$ python3 -q
>>> import numpy as np
>>> from numpy import linalg as LA
>>> np.set_printoptions(suppress=True, linewidth=140)
>>> m1 = np.loadtxt("test13.csv", delimiter=",")
>>> m1
array([[ 1.,  0.,  0.,  0.],
       [ 2.,  1.,  0.,  0.],
       [-2.,  2.,  1.,  0.],
       [ 0.,  2.,  3.,  1.]])
>>> # triangular, det is the product of the diagonal
>>> x0 = np.array([9, 1, 4, -6])
>>> a = np.maximum(m1 @ x0, 0)
>>> np.round(np.tanh(m1 @ x0), 3)
array([ 1.,  1., -1.,  1.])
>>> np.maximum(m1 @ (3 * x0), 0)
array([27., 57.,  0., 24.])
>>> np.unravel_index(np.abs(m1).argmax(), m1.shape)
(np.int64(3), np.int64(2))
>>> np.round(LA.svd(m1, compute_uv=False), 3)
array([4.361, 2.877, 1.306, 0.061])
>>> LA.matrix_rank(m1)
np.int64(4)
>>> m1.mean(axis=0)
array([0.25, 1.25, 1.  , 0.25])
>>> np.count_nonzero(m1)
np.int64(9)
>>> m1.shape
(4, 4)
>>> np.round(LA.norm(m1), 3)
np.float64(5.385)
>>> np.diff(m1, axis=0)
array([[ 1.,  1.,  0.,  0.],
       [-4.,  1.,  1.,  0.],
       [ 2.,  0.,  2.,  1.]])
>>> left, sv, Vh = LA.svd(m1, full_matrices=False)
>>> np.round(np.cumsum(sv ** 2) / np.sum(sv ** 2), 3)
array([0.656, 0.941, 1.   , 1.   ])
>>> np.abs(left[:, 0]).round(6).argmax()
np.int64(3)
>>> np.round(left.T @ left, 3) + 0
array([[1., 0., 0., 0.],
       [0., 1., 0., 0.],
       [0., 0., 1., 0.],
       [0., 0., 0., 1.]])
>>> np.round(Vh @ Vh.T, 3) + 0
array([[1., 0., 0., 0.],
       [0., 1., 0., 0.],
       [0., 0., 1., 0.],
       [0., 0., 0., 1.]])
>>> sv.round(3)
array([4.361, 2.877, 1.306, 0.061])
>>> np.allclose(left * sv @ Vh, m1)
True
>>> left.shape, sv.shape, Vh.shape
((4, 4), (4,), (4, 4))
>>> np.round(left.T @ m1 @ Vh.T, 3) + 0
array([[4.361, 0.   , 0.   , 0.   ],
       [0.   , 2.877, 0.   , 0.   ],
       [0.   , 0.   , 1.306, 0.   ],
       [0.   , 0.   , 0.   , 0.061]])
>>> np.round(np.abs(Vh[0]), 3)
array([0.267, 0.644, 0.693, 0.187])
>>> left, sv, Vh = LA.svd(m1)
>>> np.argmax(sv[:-1] / (sv[1:] + 1e-6)) + 1
np.int64(3)
>>> B = left[:, :3] @ np.diag(sv[:3]) @ Vh[:3]
>>> LA.matrix_rank(B)
np.int64(3)
>>> B.round(3) + 0
array([[ 0.997,  0.008, -0.022,  0.052],
       [ 2.001,  0.998,  0.007, -0.015],
       [-2.001,  2.002,  0.995,  0.011],
       [ 0.   ,  2.   ,  3.001,  0.997]])
>>> K = np.loadtxt("run5.csv", delimiter=",")
>>> K
array([[-3.,  0.,  0.],
       [ 4., -9.,  0.],
       [-7.,  7.,  0.]])
>>> [round(float(x), 3) for x in LA.svd(K, compute_uv=False)[:3]]
[13.838, 3.537, 0.0]
>>> np.argsort(-LA.norm(K, axis=0).round(6), kind="stable")[:3]
array([1, 0, 2])
>>> round(LA.norm(K, 2) / LA.norm(K), 3)
np.float64(0.969)
>>> LA.matrix_rank(K, rtol=0.1)
np.int64(2)
>>> left, sv, Vh = LA.svd(K)
>>> sv.round(3)
array([13.838,  3.537,  0.   ])
>>> np.argmax(sv[:-1] / (sv[1:] + 1e-6)) + 1
np.int64(2)
>>> B = left[:, :2] @ np.diag(sv[:2]) @ Vh[:2]
>>> B.round(3) + 0
array([[-3.,  0.,  0.],
       [ 4., -9.,  0.],
       [-7.,  7.,  0.]])
>>> round(float(np.abs(K - B).max()), 3)
0.0
>>> np.round(LA.norm(K - B) / LA.norm(K), 3)
np.float64(0.0)
>>> LA.matrix_rank(K - K[0, 0] * np.eye(3))
np.int64(2)
>>> [int(LA.matrix_rank(LA.matrix_power(K, p))) for p in range(1, 4)]
[2, 2, 2]
>>> def softmax(z):
...     e = np.exp(z - z.max(axis=-1, keepdims=True))
...     return e / e.sum(axis=-1, keepdims=True)
... 
>>> np.round(softmax(10 * K[0]), 3) + 0
array([0. , 0.5, 0.5])
>>> np.round(softmax(K).sum(axis=1), 3)
array([1., 1., 1.])
>>> np.round(softmax(K[0] + 2), 3)
array([0.024, 0.488, 0.488])
>>> S = K @ K.T / np.sqrt(3)
>>> np.round(softmax(S), 3) + 0
array([[0.001, 0.   , 0.999],
       [0.   , 1.   , 0.   ],
       [0.   , 0.   , 1.   ]])
>>> softmax(S).round(6).argmax(axis=1)
array([2, 1, 2])
>>> Q, _ = LA.qr(np.array([[0.1, -1.8, -0.6, 1.6],
...     [-0.8, 1.6, 1.4, -0.6],
...     [0.0, -0.9, -0.4, -1.7],
...     [0.4, -0.9, -0.8, -0.8]]))
>>> E = Q[:, :3]
>>> E.round(3)
array([[-0.111, -0.863,  0.467],
       [ 0.889, -0.108, -0.132],
       [-0.   , -0.493, -0.787],
       [-0.444, -0.001, -0.381]])
>>> np.round(E.mean(axis=0), 3)
array([ 0.083, -0.366, -0.208])
>>> np.round(LA.svd(E, compute_uv=False), 3)
array([1., 1., 1.])
>>> np.round(E.sum(axis=1), 3)
array([-0.508,  0.649, -1.28 , -0.826])
>>> E.shape
(4, 3)
>>> round(float(np.abs(E).max()), 3)
0.889
>>> np.round(np.diff(E, axis=0), 3)
array([[ 1.   ,  0.755, -0.599],
       [-0.889, -0.385, -0.655],
       [-0.444,  0.492,  0.407]])
>>> np.round(E[:, 1] @ E[:, 2], 3)
np.float64(-0.0)
>>> np.round(LA.norm(E, axis=0), 3)
array([1., 1., 1.])
>>> proj = E @ LA.solve(E.T @ E, E.T)
>>> proj.round(3)
array([[ 0.975, -0.067,  0.058, -0.128],
       [-0.067,  0.819,  0.157, -0.345],
       [ 0.058,  0.157,  0.863,  0.3  ],
       [-0.128, -0.345,  0.3  ,  0.342]])
>>> np.round(np.diag(proj), 3)
array([0.975, 0.819, 0.863, 0.342])
>>> np.round(proj @ E[:, 0], 3) + 0
array([-0.111,  0.889,  0.   , -0.444])
>>> LA.matrix_rank(np.eye(4) - proj)
np.int64(1)
>>> rk = LA.matrix_rank(proj)
>>> rk
np.int64(3)
>>> null = LA.svd(proj)[2][rk:].T
>>> [int(LA.matrix_rank(proj[:, :j + 1])) for j in range(4)]
[1, 2, 3, 3]
>>> [int(LA.matrix_rank(proj[:i])) for i in range(1, len(proj) + 1)]
[1, 2, 3, 3]
>>> [int(LA.matrix_rank(np.delete(proj, i, axis=0))) for i in range(4)]
[3, 3, 3, 3]
>>> np.allclose(proj @ null, 0)
True
>>> np.round(null[:, 0] / null[np.abs(null[:, 0]).round(6).argmax(), 0], 3)
array([ 0.194,  0.524, -0.456,  1.   ])
>>> LA.matrix_rank(proj.T @ proj), LA.matrix_rank(proj @ proj.T)
(np.int64(3), np.int64(3))
>>> u, g = m1[1], m1[3]
>>> u @ g
np.float64(2.0)
>>> pr = (u @ g) / (u @ u) * u
>>> g - pr
array([-0.8,  1.6,  3. ,  1. ])
>>> pr
array([0.8, 0.4, 0. , 0. ])
>>> np.round(LA.norm(u + g) ** 2 + LA.norm(u - g) ** 2, 3)
np.float64(38.0)
>>> LA.matrix_rank(np.outer(u, g))
np.int64(1)
>>> A = np.load("mat.npy")
>>> A
array([[ 0,  1,  1],
       [ 3, 12,  0],
       [ 0,  2,  5]])
>>> left, sv, Vh = LA.svd(A)
>>> np.argmax(sv[:-1] / (sv[1:] + 1e-6)) + 1
np.int64(2)
>>> sv.round(3)
array([12.593,  5.04 ,  0.142])
>>> B = left[:, :2] @ np.diag(sv[:2]) @ Vh[:2]
>>> B.round(3)
array([[ 0.134,  0.967,  1.014],
       [ 2.994, 12.002, -0.001],
       [-0.027,  2.007,  4.997]])
>>> round(np.abs(A - B).max(), 3)
np.float64(0.134)
>>> round(LA.norm(A - B, 2), 3), np.round(sv[2], 3)
(np.float64(0.142), np.float64(0.142))
>>> Q, V = LA.qr(A[:, :2])[0], LA.qr(A[:, 2:])[0]
>>> sv = LA.svd(Q.T @ V, compute_uv=False)
>>> (sv > 0.9).sum()
np.int64(1)
>>> np.round(np.degrees(np.arccos(sv.clip(0, 1))), 3)
array([15.255])
>>> sv.round(3)
array([0.965])
>>> rng = np.random.default_rng(8014)
>>> lab = rng.permutation(3)
>>> lab
array([1, 2, 0])
>>> B = A[lab][:, lab]
>>> np.diag(B)
array([12,  5,  0])
>>> np.allclose(B, A)
False
>>> w, V = LA.eig(A)
>>> np.round(np.sort(LA.eigvals(A @ A)), 3)
array([  0.023,  23.432, 151.545])
>>> round(float(np.prod(w)), 3)
-9.0
>>> np.round(np.sort(LA.eigvals(LA.inv(A))), 3)
array([-6.621,  0.081,  0.207])
>>> np.round(np.sort(LA.eigvals(A.T)), 3)
array([-0.151,  4.841, 12.31 ])
>>> LA.cond(A) > 100
np.False_
>>> round(np.log10(LA.cond(A)))
2
>>> round(LA.norm(A, 2) / LA.norm(A), 3)
np.float64(0.928)
>>> np.round(np.abs(LA.svd(A)[2][-1]), 3)
array([0.965, 0.241, 0.102])
